% python3 -q
>>> import numpy as np
>>> np.set_printoptions(precision=2, suppress=True, linewidth=100, floatmode="fixed")
>>> m1 = np.array([[-4, -2, -4, -2, -4, -2],
...     [0, 5, 0, 5, 0, 5],
...     [-2, 2, -2, 2, -2, 2],
...     [-4, -2, -4, -2, -4, -2],
...     [0, 5, 0, 5, 0, 5],
...     [-2, 2, -2, 2, -2, 2]])
>>> left, sig, VT = np.linalg.svd(m1)
>>> evecs = VT[:(sig > 1e-8).sum()]
>>> rng = np.random.default_rng(85)
>>> x = m1[4] + 5 * m1[1] + rng.integers(2) * np.eye(6)[1]
>>> x
array([ 0.00, 31.00,  0.00, 30.00,  0.00, 30.00])
>>> np.diag(evecs.T @ evecs)
array([0.33, 0.33, 0.33, 0.33, 0.33, 0.33])
>>> cov = m1.T @ m1
>>> np.diag(cov)
array([40, 66, 40, 66, 40, 66])
>>> cov
array([[40,  8, 40,  8, 40,  8],
       [ 8, 66,  8, 66,  8, 66],
       [40,  8, 40,  8, 40,  8],
       [ 8, 66,  8, 66,  8, 66],
       [40,  8, 40,  8, 40,  8],
       [ 8, 66,  8, 66,  8, 66]])
>>> round(float(np.trace(np.linalg.pinv(m1) @ m1)), 2)
2.0
>>> np.round(m1 @ np.linalg.pinv(m1) @ m1, 2) + 0
array([[-4.00, -2.00, -4.00, -2.00, -4.00, -2.00],
       [ 0.00,  5.00,  0.00,  5.00,  0.00,  5.00],
       [-2.00,  2.00, -2.00,  2.00, -2.00,  2.00],
       [-4.00, -2.00, -4.00, -2.00, -4.00, -2.00],
       [ 0.00,  5.00,  0.00,  5.00,  0.00,  5.00],
       [-2.00,  2.00, -2.00,  2.00, -2.00,  2.00]])
>>> np.allclose(m1[:-1].T @ np.linalg.lstsq(m1[:-1].T, m1[-1])[0], m1[-1])
True
>>> np.abs(np.diag(np.linalg.qr(m1)[1])) > 1e-9
array([ True,  True, False, False, False, False])
>>> np.unique(m1.round(6), axis=0).shape
(3, 6)
>>> W0 = np.load("test10.npy")
>>> W0
array([[1.00, 0.70, 0.49, 0.34, 0.24],
       [0.70, 1.00, 0.70, 0.49, 0.34],
       [0.49, 0.70, 1.00, 0.70, 0.49],
       [0.34, 0.49, 0.70, 1.00, 0.70],
       [0.24, 0.34, 0.49, 0.70, 1.00]])
>>> labels = rng.permutation(5)
>>> labels
array([3, 4, 0, 2, 1])
>>> out = W0[labels][:, labels]
>>> np.sort(np.abs(np.linalg.eigvals(out)))
array([0.19, 0.25, 0.43, 1.02, 3.10])
>>> np.trace(out)
np.float64(5.0)
>>> out
array([[1.00, 0.70, 0.34, 0.70, 0.49],
       [0.70, 1.00, 0.24, 0.49, 0.34],
       [0.34, 0.24, 1.00, 0.49, 0.70],
       [0.70, 0.49, 0.49, 1.00, 0.70],
       [0.49, 0.34, 0.70, 0.70, 1.00]])
